$ python3 -q
>>> import numpy as np
>>> from numpy import linalg as LA
>>> np.set_printoptions(suppress=True, linewidth=200)
>>> tidy = lambda a: np.round(a, 2) + 0
>>> feats = np.load("a.npy")
>>> feats
array([[ 2.1 ,  2.7 ,  0.  ],
       [-0.28, -0.36,  0.  ]])
>>> tidy(LA.norm(feats, 2) / LA.norm(feats))
np.float64(1.0)
>>> [round(float(x), 2) for x in LA.svd(feats, compute_uv=False)[:3]]
[3.45, 0.0]
>>> J = np.array([[3, 3, 3], [3, 6, 6], [3, 6, 9]])
>>> x = np.ones(3)
>>> for _ in range(4):
...     x = J @ x
...     x /= LA.norm(x)
...     print(round(x @ J @ x, 2))
... 
15.13
15.15
15.15
15.15
>>> tidy(x)
array([0.33, 0.59, 0.74])
>>> m1 = np.load("w.npy")
>>> print(m1)
[[0 4 3 3]
 [0 0 0 5]
 [0 0 0 1]
 [0 0 0 0]]
>>> # rank 2
>>> tidy(LA.norm(m1, 2) / LA.norm(m1))
np.float64(0.87)
>>> [round(float(x), 2) for x in LA.svd(m1, compute_uv=False)[:3]]
[6.77, 3.77, 0.0]
>>> LA.matrix_rank(m1, rtol=0.1)
np.int64(2)
>>> out = np.array([[0.0], [1.8], [1.5]])
>>> Z = np.array([[-0.5, -1.0, -0.7]])
>>> E = out @ Z
>>> tidy(E)
array([[ 0.  ,  0.  ,  0.  ],
       [-0.9 , -1.8 , -1.26],
       [-0.75, -1.5 , -1.05]])
>>> x = np.array([3, 3, 0])
>>> tidy(np.einsum("ij,j->i", E, x))
array([ 0.  , -8.1 , -6.75])
>>> print(E * x)
[[ 0.    0.    0.  ]
 [-2.7  -5.4  -0.  ]
 [-2.25 -4.5  -0.  ]]
>>> (E @ x).argmax()
np.int64(0)
>>> LA.norm(E @ x) <= LA.norm(E, 2) * LA.norm(x) + 1e-9
np.True_
>>> tidy(E @ (2 * x))
array([  0. , -16.2, -13.5])
>>> print(tidy((E * x).sum(axis=1)))
[ 0.   -8.1  -6.75]
>>> E @ np.ones(3)
array([ 0.  , -3.96, -3.3 ])
>>> Z = np.array([[5, 4, 4], [3, 9, 8], [2, 0, 9]])
>>> rng = np.random.default_rng(77768)
>>> F = (rng.random((25, 3)) < 0.25) @ Z
>>> F
array([[ 5,  4,  4],
       [ 8, 13, 12],
       [ 0,  0,  0],
       [ 2,  0,  9],
       [ 0,  0,  0],
       [ 2,  0,  9],
       [10, 13, 21],
       [ 7,  4, 13],
       [ 0,  0,  0],
       [ 0,  0,  0],
       [ 0,  0,  0],
       [ 0,  0,  0],
       [ 0,  0,  0],
       [ 8, 13, 12],
       [10, 13, 21],
       [ 0,  0,  0],
       [ 2,  0,  9],
       [ 0,  0,  0],
       [ 0,  0,  0],
       [ 0,  0,  0],
       [ 2,  0,  9],
       [ 7,  4, 13],
       [ 0,  0,  0],
       [ 3,  9,  8],
       [ 0,  0,  0]])
>>> Xc = F - F.mean(axis=0)
>>> evecs = LA.svd(Xc)[2][:1]
>>> out = Xc - Xc @ evecs.T @ evecs
>>> print(tidy((Xc @ evecs.T).std(axis=0)))
[8.57]
>>> LA.norm(out, axis=1).round(6).argmax()
np.int64(1)
>>> tidy(np.cov(Xc @ evecs.T, rowvar=False))
np.float64(76.58)
>>> tidy(np.diag(evecs.T @ evecs))
array([0.16, 0.26, 0.58])
>>> tidy(out.std(axis=0))
array([0.79, 2.09, 1.53])
>>> q, _ = LA.qr(np.array([[1.5, -0.2, -0.3, -0.8],
...     [-0.9, 0.9, -1.2, -1.0],
...     [-1.5, -1.1, 0.4, -0.4],
...     [-0.2, 0.7, 0.4, -0.5]]))
>>> arr = q[:, :4]
>>> print(tidy(arr))
[[-0.65  0.2  -0.38  0.63]
 [ 0.39 -0.61 -0.66  0.19]
 [ 0.65  0.62 -0.07  0.43]
 [ 0.09 -0.45  0.64  0.61]]
>>> # keeps lengths
>>> x = np.array([1, 2, 0, 0])
>>> tidy(np.abs(LA.eigvals(arr)))
array([1., 1., 1., 1.])
>>> tidy(arr.T @ (arr @ x))
array([1., 2., 0., 0.])
>>> tidy(LA.inv(arr))
array([[-0.65,  0.39,  0.65,  0.09],
       [ 0.2 , -0.61,  0.62, -0.45],
       [-0.38, -0.66, -0.07,  0.64],
       [ 0.63,  0.19,  0.43,  0.61]])
>>> print(tidy(LA.norm(x)), tidy(LA.norm(arr @ x)))
2.24 2.24
>>> A = rng.normal(size=(12, 3)) + 20 * np.array([3, 0, -2])
>>> tidy(A)
array([[ 60.28,   1.46, -39.52],
       [ 60.41,   0.8 , -41.43],
       [ 59.28,  -1.62, -40.95],
       [ 60.88,   0.13, -38.39],
       [ 59.48,   0.35, -40.85],
       [ 59.57,  -1.67, -39.38],
       [ 59.49,   0.89, -39.56],
       [ 59.9 ,   1.06, -43.91],
       [ 59.92,  -2.14, -39.8 ],
       [ 61.17,   2.56, -40.94],
       [ 60.81,  -1.86, -39.96],
       [ 59.71,   1.18, -40.34]])
>>> P = A @ LA.solve(A.T @ A, A.T)
>>> tidy(LA.eigvalsh(P))
array([0., 0., 0., 0., 0., 0., 0., 0., 0., 1., 1., 1.])
>>> print(tidy(np.diag(P)))
[0.22 0.12 0.27 0.36 0.11 0.21 0.12 0.61 0.28 0.34 0.25 0.13]
>>> tidy(np.trace(P))
np.float64(3.0)
>>> mat = np.array([[-1.3, 0.3, 0.4, 0.2], [0.9, -1.1, 1.9, 0.6]])
>>> mat[:, 2] *= 3
>>> tidy(mat)
array([[-1.3,  0.3,  1.2,  0.2],
       [ 0.9, -1.1,  5.7,  0.6]])
>>> out = mat / np.sqrt((mat ** 2).mean(axis=1, keepdims=True))
>>> LA.matrix_rank(mat - mat.mean(axis=1, keepdims=True))
np.int64(2)
>>> LA.matrix_rank(out) == LA.matrix_rank(mat)
np.True_
>>> np.unravel_index(np.abs(mat).argmax(), mat.shape)
(np.int64(1), np.int64(2))
>>> tidy(np.diff(mat, axis=0))
array([[ 2.2, -1.4,  4.5,  0.4]])
>>> tidy(mat.sum(axis=1))
array([0.4, 6.1])
>>> np.count_nonzero(mat)
np.int64(8)
